$ python -q
>>> import numpy as np
>>> np.set_printoptions(suppress=True, linewidth=200)
>>> arr = np.array([[-0.9, -0.5, 1.4, -0.5],
...     [0.0, -1.0, 1.9, -0.7],
...     [-0.1, -0.6, 0.0, -0.8],
...     [-0.4, 0.1, -0.7, -0.5]])
>>> print(arr)
[[-0.9 -0.5  1.4 -0.5]
 [ 0.  -1.   1.9 -0.7]
 [-0.1 -0.6  0.  -0.8]
 [-0.4  0.1 -0.7 -0.5]]
>>> vec = np.array([-1, 3, 5, 9])
>>> h1 = np.maximum(arr @ vec, 0)
>>> print(h1.round(2))
[1.9 0.2 0.  0. ]
>>> print(np.round(np.tanh(arr @ vec), 2))
[ 0.96  0.2  -1.   -1.  ]
>>> print(np.round(np.maximum(arr @ (3 * vec), 0), 2))
[5.7 0.6 0.  0. ]
>>> print(np.flatnonzero(h1 > 1e-9))
[0 1]
>>> Q, Rm = np.linalg.qr(arr)
>>> print(Q.round(2))
[[-0.91 -0.06  0.31 -0.27]
 [ 0.   -0.85  0.25  0.47]
 [-0.1  -0.47 -0.77 -0.43]
 [-0.4   0.25 -0.5   0.72]]
>>> print(round(float(abs(Rm[0, 0])), 2), np.round(np.linalg.norm(arr[:, 0]), 2))
0.99 0.99
>>> print(np.round(Q.T @ Q, 2) + 0)
[[1. 0. 0. 0.]
 [0. 1. 0. 0.]
 [0. 0. 1. 0.]
 [0. 0. 0. 1.]]
>>> print(np.round(np.abs(np.diag(Rm)), 2))
[0.99 1.18 1.27 0.21]
>>> def softmax(z):
...     e = np.exp(z - z.max(axis=-1, keepdims=True))
...     return e / e.sum(axis=-1, keepdims=True)
... 
>>> print(np.round(softmax(Q[1]), 2))
[0.23 0.1  0.3  0.37]
>>> print(np.round(softmax(10 * Q[1]), 2) + 0)
[0.01 0.   0.11 0.89]
>>> scores = Q @ Q.T / np.sqrt(4)
>>> print(np.round(softmax(scores)[1] @ Q, 2))
[-0.3  -0.36 -0.12  0.17]
>>> print(softmax(scores).round(6).argmax(axis=1))
[0 1 2 3]
>>> print(np.trace(arr))
-2.4
>>> assert arr == arr.T
Traceback (most recent call last):
  File "<python-input-22>", line 1, in <module>
    assert arr == arr.T
           ^^^^^^^^^^^^
ValueError: The truth value of an array with more than one element is ambiguous. Use a.any() or a.all()
>>> print(np.round((arr - arr.T) / 2, 2))
[[ 0.   -0.25  0.75 -0.05]
 [ 0.25  0.    1.25 -0.4 ]
 [-0.75 -1.25  0.   -0.05]
 [ 0.05  0.4   0.05  0.  ]]
>>> print(round(float(np.linalg.det(arr)), 2))
0.31
>>> vec = np.array([1, 1, 2, 1])
>>> print(np.sign((arr @ vec).round(6)))
[ 1.  1. -1. -1.]
>>> print(np.linalg.norm(arr @ vec) <= np.linalg.norm(arr, 2) * np.linalg.norm(vec) + 1e-9)
True
>>> print(np.round((arr * vec).sum(axis=1), 2))
[ 0.9  2.1 -1.5 -2.2]
>>> print(np.round(np.einsum("ij,j->i", arr, vec), 2))
[ 0.9  2.1 -1.5 -2.2]
>>> print((arr @ vec).argmax())
1
>>> print(np.round(arr @ np.ones(4), 2))
[-0.5  0.2 -1.5 -1.5]
>>> print(np.round(arr @ (2 * vec), 2))
[ 1.8  4.2 -3.  -4.4]
>>> print(arr * vec)
[[-0.9 -0.5  2.8 -0.5]
 [ 0.  -1.   3.8 -0.7]
 [-0.1 -0.6  0.  -0.8]
 [-0.4  0.1 -1.4 -0.5]]
>>> mat = np.loadtxt("block0.csv", delimiter=",")
>>> print(mat)
[[-1.1 -0.1 -0.3 -0.6  0.9 -0.4]
 [ 0.7 -0.2  0.8 -0.1 -0.7  0.5]
 [-1.1 -0.3  0.4  1.1  0.1 -0.7]
 [-1.6 -0.2  1.  -0.3  1.3 -0.1]
 [ 0.   1.   0.1 -2.1  0.1 -0.2]
 [ 0.8  0.9 -0.7 -0.5  0.8 -1.4]
 [-0.4  0.4 -0.8 -0.3  0.8  2.1]
 [ 0.1  0.6  1.3 -1.4 -0.8  1.1]
 [-0.6  0.9 -1.  -2.4 -2.2 -1. ]
 [ 1.9  0.8 -1.   1.3 -0.7  0. ]
 [ 0.5  0.4  1.2  0.  -0.3 -1.3]
 [ 0.5 -0.9  0.9  0.  -0.1  1.3]
 [ 0.7  0.4 -0.1  0.   0.2 -1.3]
 [-1.9 -0.6  0.1  0.1  0.3 -0.6]
 [ 0.3 -0.9  0.7  0.   0.6  0.9]
 [-0.9  0.   0.5  0.1 -0.9  0.6]
 [ 0.   0.9  0.4  0.5  0.4  0.8]
 [ 0.9 -0.8  0.2  0.4 -0.6 -0.5]
 [-0.1  1.   1.2  0.5 -2.7 -0.8]
 [-0.2  1.3 -1.1 -0.9 -0.8 -0.6]
 [ 1.9  0.3  0.1 -3.4  1.1 -0.9]
 [-1.2  1.  -2.1  1.6  0.1 -1.2]
 [-0.7 -0.8  0.3  0.  -0.6  0.5]
 [ 0.3 -0.8  0.   1.8 -0.3 -0.7]
 [ 0.1  2.2 -1.1 -0.9 -0.4  0.7]
 [ 0.5  0.6 -0.3 -0.6 -0.1  0. ]
 [ 2.1  1.4 -0.8  0.1 -0.5  2. ]
 [-0.3  1.2  0.2 -0.7  0.3  0.9]
 [ 0.3 -0.6  1.7 -0.2  0.4 -0.1]
 [-1.   1.   0.3 -0.7 -2.  -1.3]
 [ 0.3 -2.   0.  -0.4 -0.8  0.6]
 [ 1.6  2.9 -0.1  1.3  0.6  0.3]
 [-1.8  0.4 -0.9 -2.   2.5  0. ]
 [-0.2  0.1  0.3 -0.9  1.2 -0.3]
 [-0.4 -1.2  1.5 -0.7  0.6 -1.1]
 [ 0.7 -0.5 -0.8 -1.7  0.  -1.3]
 [ 0.5  0.7 -2.3 -0.7 -0.1 -0.1]
 [ 1.2  1.2  0.1  0.   0.  -0.5]
 [ 1.8  2.2  0.1 -1.   1.4  0.5]
 [-1.3  0.1 -2.3  0.9  1.4  0.5]
 [ 0.2  0.2  1.3 -0.5 -0.9  2.2]
 [-0.3  1.4 -0.9  0.4  0.9  0.1]
 [-3.5 -2.   3.5 -1.5 -9.   1.5]
 [ 0.1  1.3 -0.3 -0.2  0.7 -0.2]
 [ 2.3 -1.1  3.  -0.8 -0.6 -0.9]]
>>> Xs = mat - mat.mean(axis=0)
>>> evecs = np.linalg.svd(Xs)[2][:1]
>>> out = Xs - Xs @ evecs.T @ evecs
>>> print(np.round(np.diag(evecs.T @ evecs), 2))
[0.08 0.09 0.17 0.01 0.65 0.01]
>>> print(np.round(np.linalg.norm(out) / np.linalg.norm(Xs), 2))
0.76
>>> print(np.round(np.cov(Xs @ evecs.T, rowvar=False), 2))
3.65
>>> out = np.c_[mat[:, :1] @ np.array([[1]]), np.array([5, 2, 5, 4, 0, 5, 4, 2, 3, 0, 2, 5, 1, 0, 3, 4, 5, 2, 5, 1, 4, 2, 4, 2, 2, 5, 1, 0, 2, 2, 5, 4, 0, 0, 0, 0, 5, 4, 1, 1, 5, 0, 0, 1, 5])]
>>> print(out)
[[-1.1  5. ]
 [ 0.7  2. ]
 [-1.1  5. ]
 [-1.6  4. ]
 [ 0.   0. ]
 [ 0.8  5. ]
 [-0.4  4. ]
 [ 0.1  2. ]
 [-0.6  3. ]
 [ 1.9  0. ]
 [ 0.5  2. ]
 [ 0.5  5. ]
 [ 0.7  1. ]
 [-1.9  0. ]
 [ 0.3  3. ]
 [-0.9  4. ]
 [ 0.   5. ]
 [ 0.9  2. ]
 [-0.1  5. ]
 [-0.2  1. ]
 [ 1.9  4. ]
 [-1.2  2. ]
 [-0.7  4. ]
 [ 0.3  2. ]
 [ 0.1  2. ]
 [ 0.5  5. ]
 [ 2.1  1. ]
 [-0.3  0. ]
 [ 0.3  2. ]
 [-1.   2. ]
 [ 0.3  5. ]
 [ 1.6  4. ]
 [-1.8  0. ]
 [-0.2  0. ]
 [-0.4  0. ]
 [ 0.7  0. ]
 [ 0.5  5. ]
 [ 1.2  4. ]
 [ 1.8  1. ]
 [-1.3  1. ]
 [ 0.2  5. ]
 [-0.3  0. ]
 [-3.5  0. ]
 [ 0.1  1. ]
 [ 2.3  5. ]]
>>> print(np.linalg.matrix_rank(np.c_[mat, out]))
7
>>> print(np.round(np.linalg.norm(np.linalg.qr(mat)[0].T @ out, axis=0) ** 2 / ((out ** 2).sum(axis=0) + 1e-12), 2))
[1.   0.11]
>>> print(np.linalg.matrix_rank(out))
2
>>> print(np.round(np.linalg.lstsq(mat, out[:, 0])[0], 2) + 0)
[1. 0. 0. 0. 0. 0.]
